$ python -q
>>> import numpy as np
>>> np.set_printoptions(precision=2, suppress=True, linewidth=160, floatmode="fixed")
>>> O, _ = np.linalg.qr(np.array([[-2.0, -0.4, -1.0], [0.5, 0.8, 1.0], [-2.8, 0.0, 0.6]]))
>>> ev = np.array([2, 0, 1])
>>> K = O @ np.diag(ev) @ O.T
>>> K
array([[ 1.27,  0.14,  0.55],
       [ 0.14,  0.19, -0.42],
       [ 0.55, -0.42,  1.54]])
>>> np.linalg.matrix_rank(K, rtol=0.1)
np.int64(2)
>>> np.linalg.cond(K) > 100
np.True_
>>> np.round(np.linalg.norm(K, 2) / np.linalg.norm(K), 2)
np.float64(0.89)
>>> np.linalg.lstsq(K[:-1].T, K[-1])[2]
np.int32(2)
>>> round(float(np.trace(np.linalg.pinv(K) @ K)), 2)
2.0
>>> ev, V = np.linalg.eigh(K)
>>> np.unique(ev.round(6) + 0, return_counts=True)[1]
array([1, 1, 1])
>>> V @ np.diag(ev) @ V.T
array([[ 1.27,  0.14,  0.55],
       [ 0.14,  0.19, -0.42],
       [ 0.55, -0.42,  1.54]])
>>> np.round(V.T @ K @ V, 2) + 0
array([[0.00, 0.00, 0.00],
       [0.00, 1.00, 0.00],
       [0.00, 0.00, 2.00]])
>>> np.round(np.linalg.eigvalsh(K @ K), 2) + 0
array([0.00, 1.00, 4.00])
>>> np.round(np.linalg.svd(K, compute_uv=False), 2) + 0
array([2.00, 1.00, 0.00])
>>> np.linalg.eigvalsh(K + 3 * np.eye(3))
array([3.00, 4.00, 5.00])
>>> np.round(V.T @ V, 2) + 0
array([[1.00, 0.00, 0.00],
       [0.00, 1.00, 0.00],
       [0.00, 0.00, 1.00]])
>>> Uu, sig, Vh = np.linalg.svd(K)
>>> sig.round(2) + 0
array([2.00, 1.00, 0.00])
>>> out = Uu[:, :2] @ np.diag(sig[:2]) @ Vh[:2]
>>> np.round(np.abs(K - out).max(), 2)
np.float64(0.0)
>>> np.round(np.linalg.norm(K - out) / np.linalg.norm(K), 2)
np.float64(0.0)
>>> out
array([[ 1.27,  0.14,  0.55],
       [ 0.14,  0.19, -0.42],
       [ 0.55, -0.42,  1.54]])
>>> ang = np.radians(135)
>>> R = np.eye(3)
>>> R[2, 2] = R[0, 0] = np.cos(ang)
>>> R[2, 0], R[0, 2] = -np.sin(ang), np.sin(ang)
>>> R
array([[-0.71,  0.00,  0.71],
       [ 0.00,  1.00,  0.00],
       [-0.71,  0.00, -0.71]])
>>> out = K @ R.T
>>> np.allclose(K @ K.T, out @ out.T)
True
>>> out
array([[-0.51,  0.14, -1.28],
       [-0.40,  0.19,  0.20],
       [ 0.70, -0.42, -1.47]])
>>> data = np.array([[85, -19, 84], [-19, 99, -52], [84, -52, 166]])
>>> rng = np.random.default_rng(3505)
>>> idx = rng.permutation(3)
>>> idx
array([0, 1, 2])
>>> out = data[idx][:, idx]
>>> np.diag(out)
array([ 85,  99, 166])
>>> np.trace(out)
np.int64(350)
>>> x = np.ones(3)
>>> for _ in range(7):
...     x = data @ x
...     x /= np.linalg.norm(x)
...     print(round(x @ data @ x, 2))
... 
204.06
234.66
239.1
239.62
239.68
239.68
239.69
>>> x
array([ 0.48, -0.36,  0.80])
>>> ev, V = np.linalg.eigh(data)
>>> x = np.array([5, 4, 1])
>>> V * np.maximum(ev, 0) @ V.T
array([[ 85.00, -19.00,  84.00],
       [-19.00,  99.00, -52.00],
       [ 84.00, -52.00, 166.00]])
>>> np.round(x @ data @ x / (x @ x), 2), np.round(ev[0], 2), np.round(ev[-1], 2)
(np.float64(84.26), np.float64(29.76), np.float64(239.69))
>>> np.abs(data).sum(axis=1).max(), round(float(np.abs(ev).max()), 2)
(np.int64(302), 239.69)
>>> x @ data @ x
np.int64(3539)
>>> out = data + rng.integers(-2, 3, (3, 1)) @ rng.integers(-2, 3, (1, 3))
>>> out
array([[ 89, -23,  84],
       [-17,  97, -52],
       [ 80, -48, 166]])
>>> np.round(np.linalg.svd(out - data, compute_uv=False), 2) + 0
array([8.49, 0.00, 0.00])
>>> out - data
array([[ 4, -4,  0],
       [ 2, -2,  0],
       [-4,  4,  0]])
>>> u = np.array([2, 1, 1])
>>> v = np.array([3, 0, 1])
>>> arr = u[:, None] + v[None, :]
>>> arr
array([[5, 2, 3],
       [4, 1, 2],
       [4, 1, 2]])
>>> # null space of dimension 1
>>> idx = rng.permutation(3)
>>> idx
array([2, 0, 1])
>>> out = arr[idx][:, idx]
>>> round(np.linalg.det(out), 2), round(float(np.linalg.det(arr[idx])), 2)
(np.float64(0.0), 0.0)
>>> np.trace(out)
np.int64(8)
>>> P = np.triu(np.array([[1, 3, 1], [0, 3, 0], [0, 0, 0]]), 1) + np.eye(3)
>>> out = P @ arr @ np.linalg.inv(P)
>>> P @ arr - arr @ P
array([[ 16.00, -11.00,   3.00],
       [  0.00, -12.00,  -4.00],
       [  0.00, -12.00,  -4.00]])
>>> np.trace(out), np.trace(arr)
(np.float64(8.0), np.int64(8))
>>> np.round(np.linalg.det(out), 2)
np.float64(0.0)
>>> np.linalg.matrix_rank(out)
np.int64(2)
